$ ipython --no-banner

In [1]: import numpy as np

In [2]: from numpy import linalg as LA

In [3]: np.set_printoptions(suppress=True, linewidth=120)

In [4]: F = np.load("out14.npy")

In [5]: F.round(2) + 0
Out[5]: 
array([[-0.54, -0.24, -0.07, -0.06,  0.2 ,  0.37, -0.11, -0.04,  0.64, -0.18],
       [ 0.19, -0.19, -0.18,  0.2 , -0.38,  0.44,  0.23, -0.12, -0.18, -0.53],
       [-0.04,  0.53, -0.29,  0.09,  0.17,  0.02, -0.1 ,  0.67,  0.04, -0.15],
       [ 0.35,  0.23,  0.37, -0.51, -0.02,  0.46,  0.03,  0.19,  0.1 , -0.2 ],
       [-0.08,  0.14, -0.28,  0.03,  0.01,  0.64, -0.1 , -0.13, -0.26,  0.63],
       [-0.08,  0.38, -0.08,  0.43, -0.57, -0.01,  0.07, -0.03,  0.34,  0.02],
       [ 0.47,  0.3 , -0.18, -0.09,  0.07, -0.08, -0.39, -0.52,  0.38, -0.02],
       [ 0.16, -0.08, -0.25,  0.38,  0.5 ,  0.11, -0.27, -0.06, -0.22, -0.34],
       [-0.39,  0.15,  0.28, -0.08, -0.29,  0.  , -0.68, -0.1 , -0.35, -0.23],
       [-0.12,  0.38,  0.59,  0.41,  0.35,  0.14,  0.29, -0.26, -0.04, -0.03],
       [ 0.35, -0.39,  0.37,  0.42, -0.09,  0.13, -0.37,  0.36,  0.21,  0.24]])

In [6]: hat = F @ LA.solve(F.T @ F, F.T)

In [7]: hat.round(2) + 0
Out[7]: 
array([[ 1.  , -0.02, -0.01,  0.02,  0.  ,  0.02, -0.01,  0.02,  0.  , -0.01, -0.01],
       [-0.02,  0.87, -0.12,  0.13,  0.  ,  0.17, -0.1 ,  0.19, -0.02, -0.07, -0.05],
       [-0.01, -0.12,  0.88,  0.12,  0.  ,  0.16, -0.1 ,  0.17, -0.02, -0.07, -0.05],
       [ 0.02,  0.13,  0.12,  0.87,  0.  , -0.16,  0.1 , -0.18,  0.02,  0.07,  0.05],
       [ 0.  ,  0.  ,  0.  ,  0.  ,  1.  ,  0.01,  0.  ,  0.01,  0.  ,  0.  ,  0.  ],
       [ 0.02,  0.17,  0.16, -0.16,  0.01,  0.79,  0.13, -0.24,  0.03,  0.09,  0.07],
       [-0.01, -0.1 , -0.1 ,  0.1 ,  0.  ,  0.13,  0.92,  0.15, -0.02, -0.06, -0.04],
       [ 0.02,  0.19,  0.17, -0.18,  0.01, -0.24,  0.15,  0.74,  0.03,  0.1 ,  0.07],
       [ 0.  , -0.02, -0.02,  0.02,  0.  ,  0.03, -0.02,  0.03,  1.  , -0.01, -0.01],
       [-0.01, -0.07, -0.07,  0.07,  0.  ,  0.09, -0.06,  0.1 , -0.01,  0.96, -0.03],
       [-0.01, -0.05, -0.05,  0.05,  0.  ,  0.07, -0.04,  0.07, -0.01, -0.03,  0.98]])

In [8]: np.trace(hat)
Out[8]: np.float64(10.0)

In [9]: x = np.array([2, 3, 3, 2, 4, 2, 2, 1, 3, 0, 2])

In [10]: print(np.round(np.einsum("ij,j->i", hat, x), 2))
[ 1.95  2.57  2.61  2.41  3.98  2.53  1.67  1.6   2.93 -0.23  1.84]

In [11]: np.round(hat @ x, 2)
Out[11]: array([ 1.95,  2.57,  2.61,  2.41,  3.98,  2.53,  1.67,  1.6 ,  2.93, -0.23,  1.84])

In [12]: LA.norm(hat @ x) <= LA.norm(hat, 2) * LA.norm(x) + 1e-9
Out[12]: np.True_

In [13]: print(np.round(hat @ np.ones(11), 2))
[0.99 0.95 0.96 1.05 1.   1.06 0.96 1.07 0.99 0.97 0.98]

In [14]: mat = np.loadtxt("a.csv", delimiter=",")

In [15]: mat
Out[15]: 
array([[ 0.6, -1.2,  0.8, -1.5, -1.6, -0.2,  1.1,  0.7, -0.6, -2.9],
       [ 1.7, -1.5, -1.6, -0.7,  1.3, -1.6,  0.9,  1.8,  2.2, -0.5],
       [-0.5,  1.9,  0.7, -0.4, -1.4, -0.1, -2.1, -0.1, -1.8, -1.3],
       [-0.6, -3.1,  1.1, -0.4, -1. , -0.9,  0.2,  0. ,  1.7,  0.8],
       [ 0.9, -0.2,  1.3,  0.8, -1.1,  1.2,  0.7,  0.5,  0.1, -0.9],
       [ 0.2,  0.7,  0.9,  1.3,  0.4, -1. , -1.2,  1.2,  0.7, -2.6],
       [ 1. ,  1.3,  1.5,  1.3,  0.8,  0.9, -0.7, -1. ,  0.9, -0.2],
       [ 1.4,  1.7, -1.2,  1.1, -1. ,  0.7,  1. , -0.7, -1.9, -0.5],
       [-0.2,  1.4, -1.7,  1.1,  0.6, -0.5, -0.4,  1.9, -1.3, -0.8],
       [-0.1,  1.7, -0.1,  1. ,  1. , -0.8, -0.1, -0.1, -0.2,  0.7]])

In [16]: Y = mat / LA.norm(mat, axis=1, keepdims=True)

In [17]: G = Y @ Y.T

In [18]: G.round(2)
Out[18]: 
array([[ 1.  ,  0.16,  0.2 ,  0.2 ,  0.51,  0.27, -0.34,  0.05, -0.11, -0.69],
       [ 0.16,  1.  , -0.63,  0.31, -0.16,  0.17, -0.29, -0.33,  0.1 , -0.15],
       [ 0.2 , -0.63,  1.  , -0.47,  0.06,  0.36,  0.12,  0.31,  0.31,  0.12],
       [ 0.2 ,  0.31, -0.47,  1.  ,  0.07, -0.16, -0.29, -0.71, -0.66, -0.57],
       [ 0.51, -0.16,  0.06,  0.07,  1.  ,  0.27,  0.35,  0.27, -0.18, -0.39],
       [ 0.27,  0.17,  0.36, -0.16,  0.27,  1.  ,  0.36, -0.09,  0.41,  0.17],
       [-0.34, -0.29,  0.12, -0.29,  0.35,  0.36,  1.  ,  0.12, -0.18,  0.4 ],
       [ 0.05, -0.33,  0.31, -0.71,  0.27, -0.09,  0.12,  1.  ,  0.41,  0.26],
       [-0.11,  0.1 ,  0.31, -0.66, -0.18,  0.41, -0.18,  0.41,  1.  ,  0.48],
       [-0.69, -0.15,  0.12, -0.57, -0.39,  0.17,  0.4 ,  0.26,  0.48,  1.  ]])

In [19]: print(G[9].round(2))
[-0.69 -0.15  0.12 -0.57 -0.39  0.17  0.4   0.26  0.48  1.  ]

In [20]: np.round(LA.norm(Y, axis=1), 2)
Out[20]: array([1., 1., 1., 1., 1., 1., 1., 1., 1., 1.])
